% ipython --no-banner

In [1]: import numpy as np

In [2]: np.set_printoptions(precision=2, suppress=True, linewidth=200, legacy="1.25")

In [3]: tidy = lambda a: np.round(a, 2) + 0

In [4]: J = np.loadtxt("sample10.csv", delimiter=",")

In [5]: J
Out[5]: 
array([[  6.59, -12.36,  21.55, -12.7 ,   0.66,  25.78,   8.8 ,   7.59,  -8.09, -15.54],
       [ 20.14,  20.97, -14.8 ,   0.45,  32.99, -51.76,  -7.44,  12.52,   8.97, -23.54],
       [ 22.3 ,  23.47, -16.44,   3.73,  33.09, -52.06,  -5.62,  13.08,   8.39, -23.88],
       [ 22.3 ,  21.46, -16.67,   1.28,  31.64, -51.96,  -7.4 ,  11.82,   7.2 , -24.07],
       [ 22.76,  20.37, -16.81,   2.53,  32.84, -51.91,  -5.55,  11.49,   8.43, -24.73],
       [  6.83, -12.38,  22.63, -12.75,   2.22,  24.69,   9.23,   8.61,  -6.76, -17.98],
       [ 21.48,  23.54, -16.35,   2.53,  32.61, -52.21,  -6.27,  10.66,   7.72, -26.12],
       [  5.57, -12.79,  20.28, -13.44,   1.77,  26.19,   9.31,   8.63,  -7.84, -18.29],
       [  6.32, -11.86,  22.93, -14.29,   3.43,  25.69,  10.71,   8.91,  -9.16, -20.1 ],
       [ 21.91,  22.27, -14.3 ,   2.3 ,  32.84, -50.52,  -6.65,  11.5 ,   8.26, -24.03],
       [ 22.84,  21.33, -16.58,   2.4 ,  31.67, -49.32,  -5.7 ,  12.73,  10.02, -23.35]])

In [6]: U, s, Vh = np.linalg.svd(J)

In [7]: tidy(s)
Out[7]: array([204.65,  81.93,   4.14,   3.84,   3.27,   2.57,   2.07,   1.75,   0.9 ,   0.74])

In [8]: np.argmax(s[:-1] / (s[1:] + 1e-6)) + 1
Out[8]: 2

In [9]: Y = U[:, :2] @ np.diag(s[:2]) @ Vh[:2]

In [10]: tidy(np.linalg.norm(J - Y) / np.linalg.norm(J))
Out[10]: 0.03

In [11]: np.linalg.matrix_rank(Y)
Out[11]: 2

In [12]: x = np.array([-1, -1, 2, 2, -1, -1, 2, -1, 2, -1])

In [13]: rhs = J @ x

In [14]: tidy(np.linalg.lstsq(J, rhs)[0])
Out[14]: array([-1., -1.,  2.,  2., -1., -1.,  2., -1.,  2., -1.])

In [15]: tidy(rhs)
Out[15]: array([  6.4 , -36.96, -35.88, -42.37, -33.62,  12.71, -34.7 ,   5.54,   7.99, -34.75, -35.62])

In [16]: tidy(np.linalg.solve(J.T @ J, J.T @ rhs))
Out[16]: array([-1., -1.,  2.,  2., -1., -1.,  2., -1.,  2., -1.])

In [17]: rng = np.random.default_rng(53519)

In [18]: rhs = rhs + 0.02 * rng.normal(size=11)

In [19]: tidy(rhs)
Out[19]: array([  6.36, -36.99, -35.87, -42.38, -33.62,  12.71, -34.72,   5.53,   7.96, -34.76, -35.6 ])

In [20]: beta, *_ = np.linalg.lstsq(J, rhs)

In [21]: [round(float(np.linalg.norm(np.linalg.solve(J.T @ J + lam * np.eye(10), J.T @ rhs))), 2) for lam in (0, 1, 10, 100)]
Out[21]: [4.7, 3.53, 1.49, 0.53]

In [22]: Y = J + rng.integers(-2, 3, (11, 2)) @ rng.integers(-2, 3, (2, 10))

In [23]: tidy(Y)
Out[23]: 
array([[  8.59, -10.36,  26.55, -13.7 ,   1.66,  27.78,   3.8 ,   3.59,  -9.09, -15.54],
       [ 20.14,  20.97, -14.8 ,   0.45,  32.99, -51.76,  -7.44,  12.52,   8.97, -23.54],
       [ 18.3 ,  24.47, -16.44,   5.73,  31.09, -56.06,  -5.62,  16.08,   5.39, -28.88],
       [ 18.3 ,  22.46, -16.67,   3.28,  29.64, -55.96,  -7.4 ,  14.82,   4.2 , -29.07],
       [ 26.76,  18.37, -18.81,   0.53,  34.84, -47.91,  -3.55,   9.49,  12.43, -18.73],
       [  6.83, -12.38,  22.63, -12.75,   2.22,  24.69,   9.23,   8.61,  -6.76, -17.98],
       [ 19.48,  23.54, -17.35,   3.53,  31.61, -54.21,  -5.27,  12.66,   6.72, -28.12],
       [  9.57, -14.79,  18.28, -15.44,   3.77,  30.19,  11.31,   6.63,  -3.84, -12.29],
       [  8.32, -12.86,  21.93, -15.29,   4.43,  27.69,  11.71,   7.91,  -7.16, -17.1 ],
       [ 19.91,  20.27, -19.3 ,   3.3 ,  31.84, -52.52,  -1.65,  15.5 ,   9.26, -24.03],
       [ 26.84,  19.33, -18.58,   0.4 ,  33.67, -45.32,  -3.7 ,  10.73,  14.02, -17.35]])

In [24]: np.abs(Y - J).sum(axis=1)
Out[24]: array([23.,  0., 24., 24., 30.,  0., 13., 30., 15., 23., 30.])

In [25]: tidy(np.linalg.svd(Y - J, compute_uv=False))
Out[25]: array([22.9 , 13.32,  0.  ,  0.  ,  0.  ,  0.  ,  0.  ,  0.  ,  0.  ,  0.  ])
